$ ipython --no-banner

In [1]: import numpy as np

In [2]: from numpy import linalg as LA

In [3]: np.set_printoptions(precision=2, suppress=True, linewidth=100, sign=" ")

In [4]: rd = lambda a: np.round(a, 2) + 0

In [5]: A = np.diag(np.array([0, 9, 8])) + 5 * np.eye(3, k=1) + 5 * np.eye(3, k=-1)

In [6]: A
Out[6]: 
array([[ 0.,  5.,  0.],
       [ 5.,  9.,  5.],
       [ 0.,  5.,  8.]])

In [7]: # symmetric, so the eigenvalues are real

In [8]: np.all(LA.eigvalsh(A) > 0)
Out[8]: np.False_

In [9]: hat = np.triu(np.array([[1, 2, 3], [0, -3, 0], [1, 1, -3]]), 1) + np.eye(3)

In [10]: Y = hat @ A @ LA.inv(hat)

In [11]: rd(LA.det(Y))
Out[11]: np.float64(-200.0)

In [12]: Y
Out[12]: 
array([[ 10.,  18.,   4.],
       [  5.,  -1., -10.],
       [  0.,   5.,   8.]])

In [13]: rd(np.sort(np.abs(LA.eigvals(Y))))
Out[13]: array([  2.68,   5.14,  14.54])

In [14]: print(Y @ Y)
[[ 190.  182. -108.]
 [  45.   41.  -50.]
 [  25.   35.   14.]]

In [15]: rd(LA.matrix_power(Y, 3))
Out[15]: 
array([[ 2810.,  2698., -1924.],
       [  655.,   519.,  -630.],
       [  425.,   485.,  -138.]])

In [16]: print(np.allclose(Y, Y.T))
False

In [17]: def softmax(z):
    ...:     e = np.exp(z - z.max(axis=-1, keepdims=True))
    ...:     return e / e.sum(axis=-1, keepdims=True)
    ...: 

In [18]: rd(softmax(10 * A[0]))
Out[18]: array([ 0.,  1.,  0.])

In [19]: print(rd(softmax(A[0] + -3)))
[ 0.01  0.99  0.01]

In [20]: S = A @ A.T / np.sqrt(3)

In [21]: rd(softmax(S + np.triu(np.full(S.shape, -np.inf), 1)))
Out[21]: 
array([[ 1.  ,  0.  ,  0.  ],
       [ 0.  ,  1.  ,  0.  ],
       [ 0.  ,  0.09,  0.91]])

In [22]: print(softmax(S).round(6).argmax(axis=1))
[ 1  1  2]

In [23]: M = np.load("dump.npy")

In [24]: M
Out[24]: 
array([[ 0,  1,  0,  0],
       [ 1,  0,  0,  0],
       [ 0,  0,  0,  1],
       [ 0,  0,  1,  0]])

In [25]: hat = np.triu(np.array([[2, 2, 2, 3], [0, 3, 1, 1], [1, 3, 0, 0], [1, 2, 0, 3]]), 1) + np.eye(4)

In [26]: Y = hat @ M @ LA.inv(hat)

In [27]: rd(LA.det(Y))
Out[27]: np.float64(1.0)

In [28]: LA.matrix_rank(Y)
Out[28]: np.int64(4)

In [29]: np.poly(Y)
Out[29]: array([ 1.,  0., -2.,  0.,  1.])

In [30]: [round(float(LA.det(M[:i, :i])), 2) + 0 for i in range(1, 5)]
Out[30]: [0.0, -1.0, 0.0, 1.0]

In [31]: feats = np.load("layer7.npy")

In [32]: print(feats)
[[  0   0  10]
 [  0   0   5]
 [  0   0   5]
 [  0   0   5]]

In [33]: # column 2 dominates

In [34]: Y = np.array([[-2, 0, 1], [2, 1, 1]])

In [35]: cent = np.kron(Y, feats)

In [36]: cent
Out[36]: 
array([[  0,   0, -20,   0,   0,   0,   0,   0,  10],
       [  0,   0, -10,   0,   0,   0,   0,   0,   5],
       [  0,   0, -10,   0,   0,   0,   0,   0,   5],
       [  0,   0, -10,   0,   0,   0,   0,   0,   5],
       [  0,   0,  20,   0,   0,  10,   0,   0,  10],
       [  0,   0,  10,   0,   0,   5,   0,   0,   5],
       [  0,   0,  10,   0,   0,   5,   0,   0,   5],
       [  0,   0,  10,   0,   0,   5,   0,   0,   5]])

In [37]: cent.shape
Out[37]: (8, 9)

In [38]: U, sigma, VT = LA.svd(cent)

In [39]: np.argmax(sigma[:-1] / (sigma[1:] + 1e-6)) + 1
Out[39]: np.int64(2)

In [40]: print(rd(sigma))
[ 38.66  20.74   0.     0.     0.     0.     0.     0.  ]

In [41]: Y = U[:, :2] @ np.diag(sigma[:2]) @ VT[:2]

In [42]: LA.matrix_rank(Y)
Out[42]: np.int64(2)

In [43]: rd(LA.norm(cent - Y, 2)), rd(sigma[2])
Out[43]: (np.float64(0.0), np.float64(0.0))

In [44]: LA.matrix_rank(cent, rtol=0.05)
Out[44]: np.int64(2)

In [45]: print(rd(LA.norm(cent - Y) / LA.norm(cent)))
0.0

In [46]: vec = np.array([2, -3, -2])

In [47]: print(LA.norm(A @ vec) <= LA.norm(A, 2) * LA.norm(vec) + 1e-9)
True

In [48]: A @ np.eye(3)[1]
Out[48]: array([ 5.,  9.,  5.])

In [49]: np.sign((A @ vec).round(6))
Out[49]: array([-1., -1., -1.])

In [50]: A @ (2 * vec)
Out[50]: array([-30., -54., -62.])

In [51]: A @ vec
Out[51]: array([-15., -27., -31.])

In [52]: (A @ vec).argmax()
Out[52]: np.int64(0)

In [53]: print(A @ np.ones(3))
[  5.  19.  13.]

In [54]: np.einsum("ij,j->i", A, vec)
Out[54]: array([-15., -27., -31.])

In [55]: Y = np.array([[0, 2], [0, 2], [2, 0]])

In [56]: print(np.einsum("ik,kj->ji", feats, Y))
[[ 20  10  10  10]
 [  0   0   0   0]]

In [57]: LA.matrix_rank(feats @ Y)
Out[57]: np.int64(1)

In [58]: np.einsum("ij,ij->i", feats, feats)
Out[58]: array([ 100,   25,   25,   25])

In [59]: np.einsum("ij->j", feats)
Out[59]: array([  0,   0,  25])

In [60]: U, sigma, VT = LA.svd(feats)

In [61]: print(np.argmax(sigma[:-1] / (sigma[1:] + 1e-6)) + 1)
1

In [62]: print(rd(sigma))
[ 13.23   0.     0.  ]

In [63]: Y = U[:, :1] @ np.diag(sigma[:1]) @ VT[:1]

In [64]: rd(np.abs(feats - Y).max())
Out[64]: np.float64(0.0)

In [65]: rd(LA.norm(feats - Y) / LA.norm(feats))
Out[65]: np.float64(0.0)

In [66]: rd(Y)
Out[66]: 
array([[  0.,   0.,  10.],
       [  0.,   0.,   5.],
       [  0.,   0.,   5.],
       [  0.,   0.,   5.]])

In [67]: rd(LA.norm(feats - Y, 2)), sigma[1]
Out[67]: (np.float64(0.0), np.float64(0.0))
